$ python3 -q
>>> import numpy as np
>>> from numpy import linalg as LA
>>> np.set_printoptions(precision=2, suppress=True, linewidth=100, legacy="1.25")
>>> def rnd(a):
...     return np.round(a, 2) + 0
... 
>>> E = np.load("data.npy")
>>> rnd(E)
array([[ 0.61, -0.5 ,  0.29,  0.29,  0.45, -0.13],
       [-0.5 ,  0.37,  0.37,  0.37,  0.57, -0.17],
       [ 0.29,  0.37,  0.79, -0.21, -0.33,  0.1 ],
       [ 0.29,  0.37, -0.21,  0.79, -0.33,  0.1 ],
       [ 0.45,  0.57, -0.33, -0.33,  0.49,  0.15],
       [-0.13, -0.17,  0.1 ,  0.1 ,  0.15,  0.96]])
>>> rnd(LA.svd(E, compute_uv=False))
array([1., 1., 1., 1., 1., 1.])
>>> rnd(E[:, 2] @ E[:, 3])
0.0
>>> rnd(E @ E.T)
array([[1., 0., 0., 0., 0., 0.],
       [0., 1., 0., 0., 0., 0.],
       [0., 0., 1., 0., 0., 0.],
       [0., 0., 0., 1., 0., 0.],
       [0., 0., 0., 0., 1., 0.],
       [0., 0., 0., 0., 0., 1.]])
>>> rnd(E.T @ E)
array([[1., 0., 0., 0., 0., 0.],
       [0., 1., 0., 0., 0., 0.],
       [0., 0., 1., 0., 0., 0.],
       [0., 0., 0., 1., 0., 0.],
       [0., 0., 0., 0., 1., 0.],
       [0., 0., 0., 0., 0., 1.]])
>>> rnd(LA.pinv(E))
array([[ 0.61, -0.5 ,  0.29,  0.29,  0.45, -0.13],
       [-0.5 ,  0.37,  0.37,  0.37,  0.57, -0.17],
       [ 0.29,  0.37,  0.79, -0.21, -0.33,  0.1 ],
       [ 0.29,  0.37, -0.21,  0.79, -0.33,  0.1 ],
       [ 0.45,  0.57, -0.33, -0.33,  0.49,  0.15],
       [-0.13, -0.17,  0.1 ,  0.1 ,  0.15,  0.96]])
>>> r0, g = E[4], E[3]
>>> r0 @ g
0.0
>>> p = (r0 @ g) / (r0 @ r0) * r0
>>> rnd(LA.norm(r0 + g) ** 2 + LA.norm(r0 - g) ** 2)
4.0
>>> x = np.array([1, 3, -2, -3, 2, 2])
>>> [p for p in range(1, 25) if np.allclose(LA.matrix_power(E, p), np.eye(6))]
[2, 4, 6, 8, 10, 12, 14, 16, 18, 20, 22, 24]
>>> rnd(LA.inv(E))
array([[ 0.61, -0.5 ,  0.29,  0.29,  0.45, -0.13],
       [-0.5 ,  0.37,  0.37,  0.37,  0.57, -0.17],
       [ 0.29,  0.37,  0.79, -0.21, -0.33,  0.1 ],
       [ 0.29,  0.37, -0.21,  0.79, -0.33,  0.1 ],
       [ 0.45,  0.57, -0.33, -0.33,  0.49,  0.15],
       [-0.13, -0.17,  0.1 ,  0.1 ,  0.15,  0.96]])
>>> rnd(LA.norm(x)), rnd(LA.norm(E @ x))
(5.57, 5.57)
>>> Uu, sv, VT = LA.svd(E, full_matrices=False)
>>> print(np.allclose(Uu * sv @ VT, E))
True
>>> rnd(np.cumsum(sv ** 2) / np.sum(sv ** 2))
array([0.17, 0.33, 0.5 , 0.67, 0.83, 1.  ])
>>> print(rnd(np.sqrt((sv ** 2).sum())), rnd(LA.norm(E)))
2.45 2.45
>>> rnd(sv)
array([1., 1., 1., 1., 1., 1.])
>>> rnd(Uu.T @ Uu)
array([[1., 0., 0., 0., 0., 0.],
       [0., 1., 0., 0., 0., 0.],
       [0., 0., 1., 0., 0., 0.],
       [0., 0., 0., 1., 0., 0.],
       [0., 0., 0., 0., 1., 0.],
       [0., 0., 0., 0., 0., 1.]])
>>> (sv > 1e-8).sum()
6
>>> rnd(VT @ VT.T)
array([[1., 0., 0., 0., 0., 0.],
       [0., 1., 0., 0., 0., 0.],
       [0., 0., 1., 0., 0., 0.],
       [0., 0., 0., 1., 0., 0.],
       [0., 0., 0., 0., 1., 0.],
       [0., 0., 0., 0., 0., 1.]])
>>> rnd(Uu.T @ E @ VT.T)
array([[1., 0., 0., 0., 0., 0.],
       [0., 1., 0., 0., 0., 0.],
       [0., 0., 1., 0., 0., 0.],
       [0., 0., 0., 1., 0., 0.],
       [0., 0., 0., 0., 1., 0.],
       [0., 0., 0., 0., 0., 1.]])
>>> m1 = np.load("block15.npy")
>>> rnd(m1)
array([[-2.61,  0.53,  0.14, -0.95, -2.22, -1.74],
       [ 0.49, -0.76,  3.83,  0.43, -0.48, -0.29],
       [-0.98, -1.55,  0.41, -3.08,  1.58,  0.69],
       [-0.49,  3.5 ,  1.04, -0.7 ,  1.18,  0.75],
       [ 2.78,  0.7 , -0.22, -2.18, -1.24, -1.21],
       [ 0.  ,  0.  ,  0.  , -0.47, -2.32,  3.23]])
>>> r0 = np.array([-2, 2, -4, 4, -1, -2])
>>> other = m1 + np.outer(r0, np.eye(6)[4])
>>> LA.matrix_rank(other - m1)
1
>>> rnd(other)
array([[-2.61,  0.53,  0.14, -0.95, -4.22, -1.74],
       [ 0.49, -0.76,  3.83,  0.43,  1.52, -0.29],
       [-0.98, -1.55,  0.41, -3.08, -2.42,  0.69],
       [-0.49,  3.5 ,  1.04, -0.7 ,  5.18,  0.75],
       [ 2.78,  0.7 , -0.22, -2.18, -2.24, -1.21],
       [ 0.  ,  0.  ,  0.  , -0.47, -4.32,  3.23]])
>>> LA.matrix_rank(LA.inv(other) - LA.inv(m1), tol=1e-8)
1
>>> rnd(LA.norm(m1) ** 2 / LA.norm(m1, 2) ** 2)
6.0
>>> rnd(m1[5] @ m1[2])
0.0
>>> print(rnd(LA.norm(m1, axis=0)))
[4. 4. 4. 4. 4. 4.]
>>> rnd(LA.svd(m1, compute_uv=False))
array([4., 4., 4., 4., 4., 4.])
>>> rnd(m1.T @ m1)
array([[16.,  0.,  0.,  0.,  0.,  0.],
       [ 0., 16.,  0.,  0.,  0.,  0.],
       [ 0.,  0., 16.,  0.,  0.,  0.],
       [ 0.,  0.,  0., 16.,  0.,  0.],
       [ 0.,  0.,  0.,  0., 16.,  0.],
       [ 0.,  0.,  0.,  0.,  0., 16.]])
>>> other = m1 / np.sqrt((m1 ** 2).mean(axis=1, keepdims=True))
>>> print(rnd(other[1]))
[ 0.3  -0.47  2.35  0.26 -0.3  -0.17]
>>> print(LA.matrix_rank(other) == LA.matrix_rank(m1))
True
>>> W0 = np.load("sample7.npy")
>>> W0
array([[ 1,  0,  0,  0,  0,  0,  0,  0,  0,  0,  0],
       [-2,  1,  0,  0,  0,  0,  0,  0,  0,  0,  0],
       [ 2,  2,  1,  0,  0,  0,  0,  0,  0,  0,  0],
       [ 2,  1, -2,  1,  0,  0,  0,  0,  0,  0,  0],
       [-1,  2,  0,  1,  1,  0,  0,  0,  0,  0,  0],
       [-2,  2,  2,  2, -2,  1,  0,  0,  0,  0,  0],
       [-2,  1, -1,  0, -1,  2,  1,  0,  0,  0,  0],
       [-2,  0,  0,  2,  2,  0,  1,  1,  0,  0,  0],
       [ 0, -2, -1,  1,  1, -2,  0, -1,  1,  0,  0],
       [-1,  2,  1, -1, -1, -1,  1,  1, -2,  1,  0],
       [ 2,  2,  2,  2, -1,  1,  2,  1,  0, -2,  1]])
>>> # triangular
>>> other = W0 / np.sqrt((W0 ** 2).mean(axis=1, keepdims=True))
>>> rnd(LA.norm(other, axis=1))
array([3.32, 3.32, 3.32, 3.32, 3.32, 3.32, 3.32, 3.32, 3.32, 3.32, 3.32])
>>> print(LA.matrix_rank(other) == LA.matrix_rank(W0))
True
>>> rnd(np.abs(LA.eigvals(W0)).max())
1.0
>>> rnd(LA.det(W0))
1.0
>>> rng = np.random.default_rng(71)
>>> idx = rng.permutation(11)
>>> idx
array([ 2,  1,  9, 10,  5,  4,  7,  8,  6,  0,  3])
>>> other = W0[idx][:, idx]
>>> other
array([[ 1,  2,  0,  0,  0,  0,  0,  0,  0,  2,  0],
       [ 0,  1,  0,  0,  0,  0,  0,  0,  0, -2,  0],
       [ 1,  2,  1,  0, -1, -1,  1, -2,  1, -1, -1],
       [ 2,  2, -2,  1,  1, -1,  1,  0,  2,  2,  2],
       [ 2,  2,  0,  0,  1, -2,  0,  0,  0, -2,  2],
       [ 0,  2,  0,  0,  0,  1,  0,  0,  0, -1,  1],
       [ 0,  0,  0,  0,  0,  2,  1,  0,  1, -2,  2],
       [-1, -2,  0,  0, -2,  1, -1,  1,  0,  0,  1],
       [-1,  1,  0,  0,  2, -1,  0,  0,  1, -2,  0],
       [ 0,  0,  0,  0,  0,  0,  0,  0,  0,  1,  0],
       [-2,  1,  0,  0,  0,  0,  0,  0,  0,  2,  1]])
>>> rnd(np.sort(np.abs(LA.eigvals(other))))
array([1., 1., 1., 1., 1., 1., 1., 1., 1., 1., 1.])
>>> np.diag(other)
array([1, 1, 1, 1, 1, 1, 1, 1, 1, 1, 1])
>>> feats = np.loadtxt("x.csv", delimiter=",")
>>> feats
array([[ 0.,  0.,  3.,  0.],
       [ 0.,  0.,  3.,  0.],
       [ 1., 10.,  3.,  3.],
       [ 7.,  4.,  3.,  9.],
       [19., 12.,  3., 21.],
       [ 4.,  0.,  3.,  6.],
       [ 4.,  0.,  3.,  6.],
       [ 7.,  6.,  3.,  9.],
       [ 0.,  0.,  3.,  0.],
       [10.,  5.,  3., 12.],
       [16., 13.,  3., 18.],
       [22., 17.,  3., 24.],
       [ 0.,  0.,  3.,  0.],
       [22., 15.,  3., 24.],
       [ 0.,  0.,  3.,  0.],
       [ 1.,  0.,  3.,  3.],
       [ 0.,  0.,  3.,  0.],
       [ 1.,  2.,  3.,  3.],
       [ 7.,  0.,  3.,  9.],
       [ 7.,  6.,  3.,  9.],
       [ 7.,  6.,  3.,  9.],
       [ 7.,  8.,  3.,  9.],
       [ 0.,  0.,  3.,  0.],
       [ 0.,  0.,  3.,  0.],
       [ 0.,  0.,  3.,  0.],
       [13., 16.,  3., 15.],
       [ 0.,  0.,  3.,  0.],
       [ 0.,  0.,  3.,  0.],
       [10.,  9.,  3., 12.],
       [13., 14.,  3., 15.],
       [16., 11.,  3., 18.],
       [ 0.,  0.,  3.,  0.],
       [ 4.,  0.,  3.,  6.],
       [ 0.,  0.,  3.,  0.],
       [ 0.,  5.,  3.,  0.],
       [ 7.,  0.,  3.,  9.],
       [ 0.,  4.,  3.,  0.]])
>>> hat = feats @ LA.solve(feats.T @ feats, feats.T)
>>> rnd(hat @ feats[:, 1])
array([ 0.,  0., 10.,  4., 12.,  0.,  0.,  6.,  0.,  5., 13., 17.,  0., 15.,  0.,  0.,  0.,  2.,
        0.,  6.,  6.,  8.,  0.,  0.,  0., 16.,  0.,  0.,  9., 14., 11.,  0.,  0.,  0.,  5.,  0.,
        4.])
>>> LA.matrix_rank(np.eye(37) - hat)
33
>>> rnd(np.diag(hat))
array([0.07, 0.07, 0.41, 0.06, 0.17, 0.11, 0.11, 0.05, 0.07, 0.07, 0.1 , 0.23, 0.07, 0.24, 0.07,
       0.13, 0.07, 0.13, 0.15, 0.05, 0.05, 0.08, 0.07, 0.07, 0.07, 0.2 , 0.07, 0.07, 0.05, 0.12,
       0.1 , 0.07, 0.11, 0.07, 0.13, 0.15, 0.11])
>>> print(rnd(LA.eigvalsh(hat)))
[0. 0. 0. 0. 0. 0. 0. 0. 0. 0. 0. 0. 0. 0. 0. 0. 0. 0. 0. 0. 0. 0. 0. 0. 0. 0. 0. 0. 0. 0. 0. 0. 0.
 1. 1. 1. 1.]
>>> np.allclose(hat @ hat, hat)
True
